>>> import numpy as np
>>> from numpy import linalg as LA
>>> np.set_printoptions(precision=1, suppress=True, linewidth=120)
>>> feats = np.loadtxt("run2.csv", delimiter=",")
>>> feats
array([[-18. ,   2. ,   2.1],
       [  0.1,  -0.2,  -0.1]])
>>> left, sv, Vh = LA.svd(feats)
>>> np.argmax(sv[:-1] / (sv[1:] + 1e-6)) + 1
np.int64(1)
>>> out = left[:, :1] @ np.diag(sv[:1]) @ Vh[:1]
>>> out.round(1) + 0
array([[-18. ,   2. ,   2.1],
       [  0.1,   0. ,   0. ]])
>>> np.round(LA.norm(feats - out, 2), 1), np.round(sv[1], 1)
(np.float64(0.2), np.float64(0.2))
>>> LA.matrix_rank(feats, rtol=0.05)
np.int64(1)
>>> np.round(np.abs(feats - out).max(), 1)
np.float64(0.2)
>>> cov = out.T @ out
>>> print(cov)
[[324.  -36.  -37.8]
 [-36.    4.    4.2]
 [-37.8   4.2   4.4]]
>>> np.allclose(cov, cov.T)
True
>>> print(round(float(np.trace(cov)), 1), round(float((out ** 2).sum()), 1))
332.4 332.4
>>> LA.matrix_rank(cov)
np.int64(1)
>>> def softmax(z):
...     e = np.exp(z - z.max(axis=-1, keepdims=True))
...     return e / e.sum(axis=-1, keepdims=True)
... 
>>> softmax(feats[1])
array([0.4, 0.3, 0.3])
>>> np.round(softmax(10 * feats[1]), 1) + 0
array([0.8, 0. , 0.1])
>>> S = feats @ feats.T / np.sqrt(3)
>>> softmax(S)[1] @ feats
array([-3.4,  0.2,  0.3])
>>> M = np.load("block8.npy")
>>> M
array([[-3.6, -0.9, -1.7],
       [-0.9, -5.8,  2. ],
       [-1.7,  2. , -3.6]])
>>> # symmetric
>>> w, evecs = LA.eig(M)
>>> np.sort(LA.eigvals(LA.inv(M)))
array([-1. , -0.2, -0.1])
>>> print(np.sort(LA.eigvals(M @ M)))
[ 1.  25.2 48.8]
>>> u = np.array([1, -2, -1])
>>> out = M + np.outer(u, np.eye(3)[2])
>>> round(float(LA.det(out) / LA.det(M)), 1), round(1 + LA.solve(M, u)[2], 1)
(2.4, np.float64(2.4))
>>> O, R = LA.qr(M)
>>> O @ R
array([[-3.6, -0.9, -1.7],
       [-0.9, -5.8,  2. ],
       [-1.7,  2. , -3.6]])
>>> O.shape, R.shape
((3, 3), (3, 3))
>>> np.trace(O @ O.T)
np.float64(3.0)
>>> print(np.round(O.T @ O, 1) + 0)
[[1. 0. 0.]
 [0. 1. 0.]
 [0. 0. 1.]]
>>> w, evecs = LA.eigh(M)
>>> print(np.round(evecs.T @ evecs, 1) + 0)
[[1. 0. 0.]
 [0. 1. 0.]
 [0. 0. 1.]]
>>> np.round(evecs.T @ M @ evecs, 1) + 0
array([[-7.,  0.,  0.],
       [ 0., -5.,  0.],
       [ 0.,  0., -1.]])
>>> w
array([-7., -5., -1.])
>>> np.unique(w.round(6) + 0, return_counts=True)[1]
array([1, 1, 1])
>>> X = np.loadtxt("out16.csv", delimiter=",")
>>> X
array([[ 22.,  -9.,   4., -10.],
       [ -9.,  22.,  -7.,  -1.],
       [  4.,  -7.,   6.,  -3.],
       [-10.,  -1.,  -3.,  15.]])
>>> # symmetric
>>> w, evecs = LA.eigh(X)
>>> LA.eigvalsh(X + -1 * np.eye(4))
array([ 1.1,  5.8, 19.3, 34.8])
>>> np.round(evecs.T @ X @ evecs, 1) + 0
array([[ 2.1,  0. ,  0. ,  0. ],
       [ 0. ,  6.8,  0. ,  0. ],
       [ 0. ,  0. , 20.3,  0. ],
       [ 0. ,  0. ,  0. , 35.8]])
>>> w.sum(), np.trace(X)
(np.float64(65.0), np.float64(65.0))
>>> (w > 1e-8).sum(), (w < -1e-8).sum()
(np.int64(4), np.int64(0))
>>> np.abs(evecs[:, -1]).round(6).argmax()
np.int64(0)
>>> X.reshape(2, -1)
array([[ 22.,  -9.,   4., -10.,  -9.,  22.,  -7.,  -1.],
       [  4.,  -7.,   6.,  -3., -10.,  -1.,  -3.,  15.]])
>>> X.ravel(order="F")
array([ 22.,  -9.,   4., -10.,  -9.,  22.,  -7.,  -1.,   4.,  -7.,   6.,  -3., -10.,  -1.,  -3.,  15.])
>>> X.reshape(-1, 2)
array([[ 22.,  -9.],
       [  4., -10.],
       [ -9.,  22.],
       [ -7.,  -1.],
       [  4.,  -7.],
       [  6.,  -3.],
       [-10.,  -1.],
       [ -3.,  15.]])
>>> T = X.reshape(4, 2, -1)
>>> T.sum(axis=1)
array([[ 26., -19.],
       [-16.,  21.],
       [ 10., -10.],
       [-13.,  14.]])
>>> T[:, 0]
array([[ 22.,  -9.],
       [ -9.,  22.],
       [  4.,  -7.],
       [-10.,  -1.]])
>>> np.einsum("ihd,ihd->ih", T, T)
array([[565., 116.],
       [565.,  50.],
       [ 65.,  45.],
       [101., 234.]])
>>> print(np.einsum("ihd,jhd->hij", T, T).shape)
(2, 4, 4)
>>> T.transpose(1, 0, 2)
array([[[ 22.,  -9.],
        [ -9.,  22.],
        [  4.,  -7.],
        [-10.,  -1.]],

       [[  4., -10.],
        [ -7.,  -1.],
        [  6.,  -3.],
        [ -3.,  15.]]])
>>> E = np.loadtxt("x.csv", delimiter=",")
>>> E.round(1) + 0
array([[0. , 0. , 0.2, 0.2],
       [0. , 0. , 0.2, 0.2],
       [0.2, 0.2, 0.4, 0.4],
       [0.2, 0.2, 0.4, 0.4]])
>>> # columns 0 and 1 are equal
>>> np.trace(M)
np.float64(-13.0)
>>> print(np.sort(np.abs(LA.eigvals(M))))
[1. 5. 7.]
>>> (M + M.T) / 2
array([[-3.6, -0.9, -1.7],
       [-0.9, -5.8,  2. ],
       [-1.7,  2. , -3.6]])
>>> M @ M
array([[ 16.7,   5.1,  10.4],
       [  5.1,  38.4, -17.3],
       [ 10.4, -17.3,  19.9]])
>>> rng = np.random.default_rng(7226)
>>> out = E + rng.integers(-2, 3, (4, 1)) @ rng.integers(-2, 3, (1, 4))
>>> out
array([[ 2. , -0.9,  0.1,  0.1],
       [ 4. , -1.9,  0.1,  0.1],
       [ 2.1, -0.8,  0.5,  0.5],
       [-3.9,  2.1,  0.5,  0.5]])
>>> out - E
array([[ 2., -1.,  0.,  0.],
       [ 4., -2.,  0.,  0.],
       [ 2., -1.,  0.,  0.],
       [-4.,  2.,  0.,  0.]])
